$ ipython --no-banner

In [1]: import numpy as np

In [2]: from numpy import linalg as LA

In [3]: np.set_printoptions(suppress=True, linewidth=200)

In [4]: rnd = lambda a: np.round(a, 3) + 0

In [5]: rng = np.random.default_rng(700)

In [6]: lab = rng.integers(0, 2, 4)

In [7]: feats = np.array([[2, 3, 0, 3], [2, 2, 1, 2], [1, 1, 3, 1], [0, 3, 0, 2]]) * (lab[:, None] == lab)

In [8]: feats
Out[8]: 
array([[2, 3, 0, 3],
       [2, 2, 0, 2],
       [0, 0, 3, 0],
       [0, 3, 0, 2]])

In [9]: # splits into 2 blocks

In [10]: vec = np.array([1, 3, -2, 3])

In [11]: y = feats @ vec

In [12]: y
Out[12]: array([20, 14, -6, 15])

In [13]: rnd(LA.solve(feats, y))
Out[13]: array([ 1.,  3., -2.,  3.])

In [14]: rnd(LA.norm(feats[1] - feats[2]))
Out[14]: np.float64(4.583)

In [15]: rnd(LA.norm(feats, "nuc"))
Out[15]: np.float64(11.498)

In [16]: feats[1] @ feats[2]
Out[16]: np.int64(0)

In [17]: rnd(LA.norm(feats, 2))
Out[17]: np.float64(6.646)

In [18]: rnd(LA.norm(feats[1], 1)), rnd(LA.norm(feats[1], np.inf))
Out[18]: (np.float64(6.0), np.float64(2.0))

In [19]: data = np.load("sample9.npy")

In [20]: data
Out[20]: 
array([[ 0.508, -0.1  , -0.691],
       [-0.02 , -0.197,  0.371],
       [-0.8  ,  0.1  ,  0.951],
       [ 0.963, -0.834, -0.907],
       [-0.38 ,  0.462, -0.149],
       [-0.786,  0.197,  0.92 ],
       [ 0.89 , -0.664, -0.831],
       [-0.793,  0.716,  0.371],
       [ 0.77 , -0.291, -0.872],
       [ 0.159, -0.462,  0.53 ],
       [-0.827,  0.664,  0.635],
       [-0.986,  0.922,  0.938],
       [-0.735,  0.462,  0.686],
       [ 0.814, -0.537, -0.774],
       [-0.974,  0.537,  0.994],
       [ 0.675, -0.664, -0.09 ],
       [ 0.197,  0.197, -0.617],
       [-0.397,  0.537, -0.282],
       [-0.446,  0.291,  0.336],
       [ 0.38 ,  0.38 , -0.894]])

In [21]: Ac = data - data.mean(axis=0)

In [22]: evecs = LA.svd(Ac)[2][:2]

In [23]: A2 = Ac - Ac @ evecs.T @ evecs

In [24]: rnd(LA.norm(A2) / LA.norm(Ac))
Out[24]: np.float64(0.073)

In [25]: rnd(A2.std(axis=0))
Out[25]: array([0.059, 0.044, 0.034])

In [26]: rnd(np.cov(Ac @ evecs.T, rowvar=False))
Out[26]: 
array([[1.1  , 0.   ],
       [0.   , 0.169]])

In [27]: LA.norm(A2, axis=1).round(6).argmax()
Out[27]: np.int64(11)
